% ipython --no-banner

In [1]: import numpy as np

In [2]: np.set_printoptions(precision=2, suppress=True, linewidth=140, floatmode="fixed")

In [3]: Z = np.array([[0, -1, -2], [-1, -2, -2]])

In [4]: data = np.repeat(Z, 13 // 2, axis=0)

In [5]: rng = np.random.default_rng(66904)

In [6]: data = data + 0.3 * rng.normal(size=data.shape)

In [7]: data
Out[7]: 
array([[ 0.53, -0.83, -1.94],
       [ 0.23, -1.05, -1.99],
       [-0.01, -1.08, -2.34],
       [-0.37, -0.74, -1.73],
       [ 0.04, -0.94, -1.48],
       [ 0.37, -1.55, -2.04],
       [-1.25, -1.43, -2.22],
       [-0.60, -1.46, -1.85],
       [-0.82, -2.18, -1.76],
       [-0.97, -1.92, -1.68],
       [-0.55, -1.80, -1.79],
       [-0.64, -1.81, -2.25]])

In [8]: Ac = data - data.mean(axis=0)

In [9]: left, sigma, vt = np.linalg.svd(Ac, full_matrices=False)

In [10]: np.round(Ac.mean(axis=0), 2) + 0
Out[10]: array([0.00, 0.00, 0.00])

In [11]: np.abs(vt[0]).argmax()
Out[11]: np.int64(0)

In [12]: sigma
Out[12]: array([2.21, 1.04, 0.85])

In [13]: (np.sign(left[:, 0]) == np.sign(left[0, 0])).astype(int)
Out[13]: array([1, 1, 1, 1, 1, 1, 0, 0, 0, 0, 0, 0])

In [14]: np.searchsorted(np.cumsum(sigma ** 2) / (sigma ** 2).sum(), 0.9) + 1
Out[14]: np.int64(3)

In [15]: np.abs(vt[-1])
Out[15]: array([0.04, 0.05, 1.00])

In [16]: np.abs(left[:, 0]).argmax()
Out[16]: np.int64(0)

In [17]: sigma ** 2 / (sigma ** 2).sum()
Out[17]: array([0.73, 0.16, 0.11])

In [18]: out = np.array([[2, 3, -3], [3, 5, 4], [0, -1, -5]])

In [19]: W0 = out + out.T

In [20]: W0
Out[20]: 
array([[  4,   6,  -3],
       [  6,  10,   3],
       [ -3,   3, -10]])

In [21]: [round(float(np.linalg.det(W0[:i, :i])), 2) + 0 for i in range(1, 4)]
Out[21]: [4.0, 4.0, -274.0]

In [22]: round(float(np.linalg.eigvalsh(W0).min()), 2)
Out[22]: -11.49

In [23]: w, evecs = np.linalg.eigvalsh(W0)
ValueError: too many values to unpack (expected 2)


In [24]: w, evecs = np.linalg.eigh(W0)

In [25]: (w > 1e-8).sum(), (w < -1e-8).sum()
Out[25]: (np.int64(2), np.int64(1))

In [26]: np.abs(evecs[:, -1]).round(6).argmax()
Out[26]: np.int64(1)

In [27]: np.round(evecs.T @ evecs, 2) + 0
Out[27]: 
array([[1.00, 0.00, 0.00],
       [0.00, 1.00, 0.00],
       [0.00, 0.00, 1.00]])

In [28]: lab = rng.permutation(3)

In [29]: lab
Out[29]: array([0, 2, 1])

In [30]: out = W0[lab][:, lab]

In [31]: round(np.linalg.det(out), 2), round(float(np.linalg.det(W0[lab])), 2)
Out[31]: (np.float64(-274.0), 274.0)

In [32]: np.trace(out)
Out[32]: np.int64(4)

In [33]: out
Out[33]: 
array([[  4,  -3,   6],
       [ -3, -10,   3],
       [  6,   3,  10]])

In [34]: K = np.eye(4, dtype=int)[rng.permutation(4)]

In [35]: K
Out[35]: 
array([[1, 0, 0, 0],
       [0, 1, 0, 0],
       [0, 0, 0, 1],
       [0, 0, 1, 0]])

In [36]: lab = rng.permutation(4)

In [37]: lab
Out[37]: array([0, 2, 3, 1])

In [38]: out = K[lab][:, lab]

In [39]: np.diag(out)
Out[39]: array([1, 0, 0, 1])

In [40]: round(float(np.linalg.det(out)), 2), round(np.linalg.det(K[lab]), 2)
Out[40]: (-1.0, np.float64(-1.0))

In [41]: np.allclose(out, K)
Out[41]: False

In [42]: np.sort(np.abs(np.linalg.eigvals(out)))
Out[42]: array([1.00, 1.00, 1.00, 1.00])

In [43]: np.trace(out)
Out[43]: np.int64(2)

In [44]: K[2] @ K[1]
Out[44]: np.int64(0)

In [45]: round(float(np.linalg.norm(K) ** 2 / np.linalg.norm(K, 2) ** 2), 2)
Out[45]: 4.0

In [46]: np.linalg.norm(K, axis=0)
Out[46]: array([1.00, 1.00, 1.00, 1.00])

In [47]: np.linalg.norm(K, axis=1)
Out[47]: array([1.00, 1.00, 1.00, 1.00])

In [48]: round(float(np.linalg.norm(K, 1)), 2), round(float(np.linalg.norm(K, np.inf)), 2)
Out[48]: (1.0, 1.0)

In [49]: K.shape
Out[49]: (4, 4)

In [50]: K.sum(axis=0)
Out[50]: array([1, 1, 1, 1])

In [51]: np.abs(K).max()
Out[51]: np.int64(1)

In [52]: round(np.linalg.norm(K), 2)
Out[52]: np.float64(2.0)

In [53]: K - K[0]
Out[53]: 
array([[ 0,  0,  0,  0],
       [-1,  1,  0,  0],
       [-1,  0,  0,  1],
       [-1,  0,  1,  0]])

In [54]: np.count_nonzero(K)
Out[54]: np.int64(4)

In [55]: w, evecs = np.linalg.eigh(K)

In [56]: w
Out[56]: array([-1.00,  1.00,  1.00,  1.00])

In [57]: np.linalg.eigvalsh(K + -3 * np.eye(4))
Out[57]: array([-4.00, -2.00, -2.00, -2.00])

In [58]: np.round(evecs.T @ K @ evecs, 2) + 0
Out[58]: 
array([[-1.00,  0.00,  0.00,  0.00],
       [ 0.00,  1.00,  0.00,  0.00],
       [ 0.00,  0.00,  1.00,  0.00],
       [ 0.00,  0.00,  0.00,  1.00]])

In [59]: np.round(evecs.T @ evecs, 2) + 0
Out[59]: 
array([[1.00, 0.00, 0.00, 0.00],
       [0.00, 1.00, 0.00, 0.00],
       [0.00, 0.00, 1.00, 0.00],
       [0.00, 0.00, 0.00, 1.00]])

In [60]: E = np.load("case8.npy")

In [61]: E
Out[61]: 
array([[-0.10, -2.99, -0.19, -0.19],
       [ 0.50, -0.17, -0.54,  2.90],
       [ 1.59,  0.15, -2.43, -0.72],
       [-2.49,  0.18, -1.66,  0.13]])

In [62]: out = np.array([[1, 1, 0], [0, 1, 0]])

In [63]: Z = np.kron(out, E)

In [64]: round(np.linalg.norm(Z, 2), 2), round(np.linalg.norm(out, 2) * np.linalg.norm(E, 2), 2)
Out[64]: (np.float64(4.85), np.float64(4.85))

In [65]: Z
Out[65]: 
array([[-0.10, -2.99, -0.19, -0.19, -0.10, -2.99, -0.19, -0.19, -0.00, -0.00, -0.00, -0.00],
       [ 0.50, -0.17, -0.54,  2.90,  0.50, -0.17, -0.54,  2.90,  0.00, -0.00, -0.00,  0.00],
       [ 1.59,  0.15, -2.43, -0.72,  1.59,  0.15, -2.43, -0.72,  0.00,  0.00, -0.00, -0.00],
       [-2.49,  0.18, -1.66,  0.13, -2.49,  0.18, -1.66,  0.13, -0.00,  0.00, -0.00,  0.00],
       [-0.00, -0.00, -0.00, -0.00, -0.10, -2.99, -0.19, -0.19, -0.00, -0.00, -0.00, -0.00],
       [ 0.00, -0.00, -0.00,  0.00,  0.50, -0.17, -0.54,  2.90,  0.00, -0.00, -0.00,  0.00],
       [ 0.00,  0.00, -0.00, -0.00,  1.59,  0.15, -2.43, -0.72,  0.00,  0.00, -0.00, -0.00],
       [-0.00,  0.00, -0.00,  0.00, -2.49,  0.18, -1.66,  0.13, -0.00,  0.00, -0.00,  0.00]])
